% ipython --no-banner

In [1]: import numpy as np

In [2]: np.set_printoptions(precision=1, suppress=True, linewidth=140, sign=" ")

In [3]: arr = np.load("sample11.npy")

In [4]: print(arr)
[[ 1.2  0.2  1.6  2.2]
 [-1.2  1.5 -1.7 -1.6]
 [ 2.1 -0.6 -1.5 -1.3]
 [ 2.6  0.4  1.  -0.9]
 [ 1.9 -0.6  0.2 -2.2]
 [-2.  -1.5  1.6 -0.4]
 [ 1.2 -0.5  2.5 -1.1]
 [-1.2 -0.5  0.9  2.6]
 [ 0.8 -2.   1.5  1.4]
 [-1.1 -1.8 -0.6 -2.1]
 [-2.4 -0.7 -0.1 -1.6]
 [-1.1 -2.5  1.3 -0.1]]

In [5]: Xs = (arr - arr.mean(axis=0)) / arr.std(axis=0)

In [6]: print(Xs.std(axis=0))
[ 1.  1.  1.  1.]

In [7]: print(np.argwhere(np.abs(Xs) > 2))
[[ 1  1]]

In [8]: coef = np.linalg.lstsq(np.delete(Xs, 1, axis=1), Xs[:, 1])[0]

In [9]: print(np.abs(coef).argmax())
1

In [10]: P = arr @ np.linalg.solve(arr.T @ arr, arr.T)

In [11]: print(np.round(np.linalg.eigvalsh(P), 1) + 0)
[ 0.  0.  0.  0.  0.  0.  0.  0.  1.  1.  1.  1.]

In [12]: print(np.trace(P))
4.0

In [13]: print(np.linalg.matrix_rank(np.eye(12) - P))
8

In [14]: print(np.allclose(P @ P, P))
True

In [15]: print(P @ arr[:, 3])
[ 2.2 -1.6 -1.3 -0.9 -2.2 -0.4 -1.1  2.6  1.4 -2.1 -1.6 -0.1]

In [16]: A = np.load("arr.npy")

In [17]: print(A)
[[ 3  0  0  0  0  0]
 [ 0  3  0  0  0  0]
 [ 0  0  3  0  0  0]
 [ 0  0  0 -3  0  0]
 [ 0  0  0  0  0  0]
 [ 0  0  0  0  0  2]]

In [18]: # symmetric, so the eigenvalues are real

In [19]: left, sv, Vh = np.linalg.svd(A, full_matrices=False)

In [20]: print(sv)
[ 3.  3.  3.  3.  2.  0.]

In [21]: print(np.cumsum(sv ** 2) / np.sum(sv ** 2))
[ 0.2  0.5  0.7  0.9  1.   1. ]

In [22]: print(left.T @ left)
[[ 1.  0.  0.  0.  0.  0.]
 [ 0.  1.  0.  0.  0.  0.]
 [ 0.  0.  1.  0.  0.  0.]
 [ 0.  0.  0.  1.  0.  0.]
 [ 0.  0.  0.  0.  1.  0.]
 [ 0.  0.  0.  0.  0.  1.]]

In [23]: print(sv / sv[0])
[ 1.   1.   1.   1.   0.7  0. ]

In [24]: print((sv > 1e-8).sum())
5

In [25]: print(np.round(np.linalg.norm(A[3] - A[4]), 1))
3.0

In [26]: print(round(np.linalg.norm(A, 2), 1))
3.0

In [27]: print(np.round(np.linalg.norm(A[3], 1), 1), round(np.linalg.norm(A[3], np.inf), 1))
3.0 3.0
